>>> import numpy as np
>>> import numpy.linalg as la
>>> np.set_printoptions(precision=3, suppress=True, linewidth=140)
>>> rd = lambda a: np.round(a, 3) + 0
>>> feats = np.load("out19.npy")
>>> feats
array([[ 30.,  25., -20.],
       [ 25.,  30., -20.],
       [-20., -20.,  21.]])
>>> w, evecs = la.eigh(feats)
>>> print(rd(w))
[ 5.  5. 71.]
>>> np.abs(evecs[:, -1]).round(6).argmax()
np.int64(0)
>>> rd(evecs.T @ feats @ evecs)
array([[ 5.,  0.,  0.],
       [ 0.,  5.,  0.],
       [ 0.,  0., 71.]])
>>> rd(la.svd(feats, compute_uv=False))
array([71.,  5.,  5.])
>>> rd(evecs @ np.diag(w) @ evecs.T)
array([[ 30.,  25., -20.],
       [ 25.,  30., -20.],
       [-20., -20.,  21.]])
>>> rd(la.eigvalsh(feats @ feats))
array([  25.,   25., 5041.])
>>> np.unique(w.round(6) + 0, return_counts=True)[1]
array([2, 1])
>>> w, evecs = la.eigh(feats)
>>> x0 = np.array([4, 5, -7])
>>> print((np.sign(evecs[:, -1].round(6)) == np.sign(evecs[0, -1].round(6))).astype(int))
[1 1 0]
>>> np.abs(feats).sum(axis=1).max(), np.abs(w).max()
(np.float64(75.0), np.float64(71.0))
>>> x0 @ feats @ x0
np.float64(5779.0)
>>> arr = np.loadtxt("block10.csv", delimiter=",")
>>> rd(arr)
array([[ 0.54 , -0.065, -0.41 ,  0.275],
       [-0.065,  0.991, -0.058,  0.039],
       [-0.41 , -0.058,  0.634,  0.245],
       [ 0.275,  0.039,  0.245,  0.835]])
>>> la.cond(arr) > 100
np.True_
>>> rd(la.norm(arr, 2) / la.norm(arr))
np.float64(0.577)
>>> la.matrix_rank(arr, rtol=0.1)
np.int64(3)
>>> np.unique(arr.round(6), axis=0).shape
(4, 4)
>>> la.lstsq(arr[:-1].T, arr[-1])[2]
np.int32(3)
>>> np.abs(np.diag(la.qr(arr)[1])) > 1e-9
array([ True,  True,  True, False])
>>> rd(np.trace(la.pinv(arr) @ arr))
np.float64(3.0)
>>> round(np.log10(la.cond(feats)))
1
>>> rd(np.abs(la.svd(feats)[2][-1]))
array([0.788, 0.481, 0.384])
>>> W0 = np.load("dump.npy")
>>> print(rd(W0))
[[0.285 0.203 0.285 0.285]
 [0.203 0.145 0.203 0.203]
 [0.285 0.203 0.285 0.285]
 [0.285 0.203 0.285 0.285]]
>>> w, evecs = la.eigh(W0)
>>> x0 = np.array([1, -2, -1, 1])
>>> rd(evecs * np.abs(w) @ evecs.T)
array([[0.285, 0.203, 0.285, 0.285],
       [0.203, 0.145, 0.203, 0.203],
       [0.285, 0.203, 0.285, 0.285],
       [0.285, 0.203, 0.285, 0.285]])
>>> rd(evecs * np.maximum(w, 0) @ evecs.T)
array([[0.285, 0.203, 0.285, 0.285],
       [0.203, 0.145, 0.203, 0.203],
       [0.285, 0.203, 0.285, 0.285],
       [0.285, 0.203, 0.285, 0.285]])
>>> rd(x0 @ W0 @ x0 / (x0 @ x0)), rd(w[0]), w[-1]
(np.float64(0.007), np.float64(0.0), np.float64(1.0))
>>> rd(la.eigvalsh(W0[1:, 1:]))
array([0.   , 0.   , 0.715])
>>> data = np.array([[1, -2, 1, 1, -1, -2],
...     [0, 2, -2, 1, -1, 2],
...     [0, 0, 0, -2, 0, 0],
...     [0, 0, 0, 0, 2, 2],
...     [0, 0, 0, 0, -3, -1],
...     [0, 0, 0, 0, 0, -3]])
>>> U, sig, vt = la.svd(data)
>>> np.argmax(sig[:-1] / (sig[1:] + 1e-6)) + 1
np.int64(5)
>>> B = U[:, :5] @ np.diag(sig[:5]) @ vt[:5]
>>> rd(np.abs(data - B).max())
np.float64(0.0)
>>> rd(B)
array([[ 1., -2.,  1.,  1., -1., -2.],
       [ 0.,  2., -2.,  1., -1.,  2.],
       [ 0.,  0.,  0., -2.,  0.,  0.],
       [ 0.,  0.,  0.,  0.,  2.,  2.],
       [ 0.,  0.,  0.,  0., -3., -1.],
       [ 0.,  0.,  0.,  0.,  0., -3.]])
>>> la.matrix_rank(B)
np.int64(5)
>>> rd(la.norm(data - B) / la.norm(data))
np.float64(0.0)
>>> la.matrix_rank(data, rtol=0.1)
np.int64(5)
>>> la.cond(data) > 100
np.True_
>>> rd(la.norm(data, 2) / la.norm(data))
np.float64(0.735)
>>> X = np.load("m.npy")
>>> X
array([[ 2,  2, -1, -3, -2,  3],
       [ 2,  2,  2, -1, -3, -2],
       [-1,  2,  2,  2, -1, -3],
       [-3, -1,  2,  2,  2, -1],
       [-2, -3, -1,  2,  2,  2],
       [ 3, -2, -3, -1,  2,  2]])
>>> print(np.all(la.eigvalsh(X) > 0))
False
>>> rd(la.eigvalsh(X).min())
np.float64(-3.109)
>>> t = np.radians(180)
>>> R = np.eye(6)
>>> R[1, 1] = R[3, 3] = np.cos(t)
>>> R[1, 3], R[3, 1] = -np.sin(t), np.sin(t)
>>> print(rd(R))
[[ 1.  0.  0.  0.  0.  0.]
 [ 0. -1.  0.  0.  0.  0.]
 [ 0.  0.  1.  0.  0.  0.]
 [ 0.  0.  0. -1.  0.  0.]
 [ 0.  0.  0.  0.  1.  0.]
 [ 0.  0.  0.  0.  0.  1.]]
>>> B = X @ R.T
>>> np.abs(B - X).max(axis=0)
array([0., 6., 0., 6., 0., 0.])
>>> print(rd(la.det(R)), np.trace(R))
1.0 2.0
>>> rd(B)
array([[ 2., -2., -1.,  3., -2.,  3.],
       [ 2., -2.,  2.,  1., -3., -2.],
       [-1., -2.,  2., -2., -1., -3.],
       [-3.,  1.,  2., -2.,  2., -1.],
       [-2.,  3., -1., -2.,  2.,  2.],
       [ 3.,  2., -3.,  1.,  2.,  2.]])
>>> C2 = B.T @ B
>>> rd(la.svd(B, compute_uv=False) ** 2)
array([73.568, 72.38 ,  9.663,  1.957,  1.83 ,  0.602])
>>> print(rd(la.eigvalsh(C2)[::-1]))
[73.568 72.38   9.663  1.957  1.83   0.602]
>>> rd(np.diag(C2))
array([31., 26., 23., 23., 26., 31.])
>>> m1 = np.array([[0, 1, 0, 0], [1, 0, 1, 1], [0, 1, 0, 1], [0, 1, 1, 0]])
>>> B = m1 / np.sqrt((m1 ** 2).mean(axis=1, keepdims=True))
>>> rd(la.norm(B, axis=1))
array([2., 2., 2., 2.])
>>> la.matrix_rank(B) == la.matrix_rank(m1)
np.True_
>>> la.matrix_rank(m1 - m1.mean(axis=1, keepdims=True))
np.int64(3)
>>> w, evecs = la.eigh(m1)
>>> x0 = np.array([-1, -7, 5, -1])
>>> rd(la.eigvalsh(m1[1:, 1:]))
array([-1., -1.,  2.])
>>> A = np.loadtxt("sample4.csv", delimiter=",")
>>> print(rd(A))
[[ 0.697 -0.031 -0.245  0.313 -0.018 -0.595  0.011]
 [ 0.     0.569  0.439 -0.1   -0.638 -0.242  0.092]
 [ 0.349 -0.169  0.588  0.529 -0.02   0.452 -0.138]
 [ 0.     0.35  -0.607  0.413 -0.327  0.462  0.133]
 [ 0.349  0.663  0.038 -0.252  0.559  0.207 -0.137]
 [ 0.465 -0.269 -0.149 -0.586 -0.411  0.32  -0.274]
 [-0.232  0.112 -0.095  0.185 -0.068 -0.157 -0.928]]
>>> x0 = np.array([-6, -7, -7, 6, -8, 9, 2])
>>> y = A @ x0
>>> rd(y)
array([ -5.557,  -4.548,   2.097,  11.318, -11.394,   2.236,  -0.337])
>>> rd(la.solve(A, y + A[:, 0]))
array([-5., -7., -7.,  6., -8.,  9.,  2.])
>>> rd(la.solve(A.T, A[4]))
array([0., 0., 0., 0., 1., 0., 0.])
>>> t3 = np.stack([A, 2 * A, A[::-1]])
>>> print((t3 @ A.T).shape)
(3, 7, 7)
>>> rd(np.einsum("bij,cij->bc", t3, t3))
array([[ 7., 14.,  1.],
       [14., 28.,  2.],
       [ 1.,  2.,  7.]])
>>> q, evecs = la.qr(A[:, :5])[0], la.qr(A[:, 5:])[0]
>>> sig = la.svd(q.T @ evecs, compute_uv=False)
>>> rd(np.degrees(np.arccos(sig.clip(0, 1))))
array([90., 90.])
>>> (sig > 0.9).sum()
np.int64(0)
>>> rd(sig)
array([0., 0.])
>>> C = 3 * np.array([[-2.5, 0.4, 0.5, -0.2, -0.6, 0.2, 0.1],
...     [-0.1, 2.7, -2.4, -1.5, -1.6, -1.5, 0.0]])
>>> rng = np.random.default_rng(851)
>>> z = rng.integers(0, 2, 33)
>>> E = C[z] + rng.normal(size=(33, 7))
>>> print(rd(E))
[[ -6.745   2.44    0.471   0.147  -2.792   3.1     0.642]
 [ -0.377   9.921  -7.892  -4.032  -6.308  -4.514  -1.309]
 [ -1.619   8.152  -6.565  -3.465  -4.233  -3.081  -0.581]
 [  1.376   6.957  -5.793  -2.153  -5.135  -5.306  -1.486]
 [ -0.457   8.514  -6.993  -1.929  -6.898  -4.328   2.965]
 [-10.271   0.918   1.583   0.022  -1.471   0.713  -1.406]
 [ -2.464   7.081  -6.389  -4.203  -4.305  -5.09    0.312]
 [  1.23    8.91   -6.82   -5.29   -4.771  -5.189  -0.013]
 [ -8.438   1.196   1.992  -2.762   0.175   0.724  -0.197]
 [ -7.29    2.155   1.847   0.174  -1.941   0.29   -0.048]
 [ -1.012   7.341  -7.023  -4.     -3.065  -4.442   0.157]
 [ -7.757   1.21   -0.598  -0.485  -2.428  -0.764  -0.013]
 [  1.812   9.522  -7.997  -3.813  -4.415  -4.691  -0.398]
 [ -8.268   0.499   1.535  -2.367  -0.669   2.232  -2.154]
 [ -6.148  -0.71    1.924   0.951  -0.663   1.091  -0.615]
 [ -7.654   1.443   1.231  -0.078  -2.709  -0.356   1.012]
 [ -0.751   7.937  -6.191  -2.975  -5.178  -5.036  -0.342]
 [ -6.034   0.182   2.725  -0.603   0.754   2.602   1.909]
 [ -7.089   1.72    1.069  -1.401  -3.042   1.378   0.788]
 [ -0.478   9.209  -7.388  -5.901  -6.606  -4.347   0.606]
 [ -2.167   6.485  -8.093  -3.72   -5.443  -5.82    0.24 ]
 [ -9.132  -0.456   0.318   0.679  -1.745  -0.316  -0.634]
 [ -0.326   9.297  -7.137  -4.438  -5.443  -5.439  -0.428]
 [ -0.07    8.333  -6.283  -3.763  -4.201  -7.756  -0.517]
 [ -9.268  -0.126   3.748  -0.081  -2.953   1.152  -0.771]
 [ -0.608   7.079  -5.465  -5.325  -3.413  -3.768  -0.445]
 [ -6.214  -0.227   1.051  -1.251  -2.144   2.201  -0.374]
 [ -0.137   8.652  -8.852  -5.685  -3.864  -3.711  -1.21 ]
 [ -6.974   0.403   0.108  -1.106  -1.31   -0.391   1.194]
 [ -1.506   9.056  -5.852  -4.063  -5.685  -6.15    0.862]
 [  0.23    8.227  -7.214  -4.443  -6.901  -5.416  -1.895]
 [  0.146   8.002  -6.801  -5.568  -5.31   -3.675  -0.487]
 [ -1.375   8.702  -7.13   -5.473  -5.058  -4.171   0.038]]
>>> z = E[:, 3] > np.median(E[:, 3])
>>> r0 = E[z].mean(axis=0) - E[~z].mean(axis=0)
>>> z.astype(int)
array([1, 0, 0, 1, 1, 1, 0, 0, 1, 1, 0, 1, 0, 1, 1, 1, 0, 1, 1, 0, 0, 1, 0, 0, 1, 0, 1, 0, 1, 0, 0, 0, 0])
>>> np.argsort(-np.abs(r0).round(6), kind="stable")
array([2, 1, 0, 5, 3, 4, 6])
>>> Xs = E - E.mean(axis=0)
>>> U, sig, vt = la.svd(Xs, full_matrices=False)
>>> np.searchsorted(np.cumsum(sig ** 2) / (sig ** 2).sum(), 0.9) + 1
np.int64(1)
>>> print(la.matrix_rank(Xs))
7
>>> rd((sig ** 2).sum() ** 2 / (sig ** 4).sum())
np.float64(1.221)
